% ipython --no-banner

In [1]: import numpy as np

In [2]: from numpy import linalg as LA

In [3]: np.set_printoptions(precision=2, suppress=True, linewidth=120)

In [4]: def tidy(a):
   ...:     return np.round(a, 2) + 0
   ...: 

In [5]: m1 = np.loadtxt("a.csv", delimiter=",")

In [6]: tidy(m1)
Out[6]: 
array([[0.5 , 0.25, 0.  , 0.25],
       [0.43, 0.29, 0.14, 0.14],
       [0.  , 0.22, 0.44, 0.33],
       [0.25, 0.  , 0.  , 0.75]])

In [7]: tidy(np.abs(LA.eigvals(m1)).max())
Out[7]: np.float64(1.0)

In [8]: tidy((m1 - m1.T) / 2)
Out[8]: 
array([[ 0.  , -0.09,  0.  ,  0.  ],
       [ 0.09,  0.  , -0.04,  0.07],
       [ 0.  ,  0.04,  0.  ,  0.17],
       [ 0.  , -0.07, -0.17,  0.  ]])

In [9]: np.allclose(m1 @ m1.T, m1.T @ m1)
Out[9]: False

In [10]: tidy(np.sort(np.abs(LA.eigvals(m1)))[::-1])
Out[10]: array([1.  , 0.5 , 0.5 , 0.02])

In [11]: tidy(m1.sum(axis=1))
Out[11]: array([1., 1., 1., 1.])

In [12]: pr = np.eye(4)[1]

In [13]: for _ in range(4):
    ...:     pr = pr @ m1
    ...:     print(pr.round(2))
    ...: 
[0.43 0.29 0.14 0.14]
[0.37 0.22 0.1  0.3 ]
[0.36 0.18 0.08 0.39]
[0.35 0.16 0.06 0.43]

In [14]: Y = np.array([[3, 1, 2], [3, 0, 1], [3, 1, 1], [1, 2, 3]])

In [15]: tidy(np.einsum("ik,kj->ij", m1, Y))
Out[15]: 
array([[2.5 , 1.  , 2.  ],
       [2.71, 0.86, 1.71],
       [2.33, 1.11, 1.67],
       [1.5 , 1.75, 2.75]])

In [16]: tidy(np.einsum("ij->j", m1))
Out[16]: array([1.18, 0.76, 0.59, 1.48])

In [17]: LA.matrix_rank(np.vstack([m1, Y.T]))
Out[17]: np.int64(4)

In [18]: LA.matrix_rank(m1 @ Y)
Out[18]: np.int64(3)

In [19]: tidy(np.einsum("ij,ij->i", m1, m1))
Out[19]: array([0.38, 0.31, 0.36, 0.62])

In [20]: tidy(Y.T @ m1.T)
Out[20]: 
array([[2.5 , 2.71, 2.33, 1.5 ],
       [1.  , 0.86, 1.11, 1.75],
       [2.  , 1.71, 1.67, 2.75]])
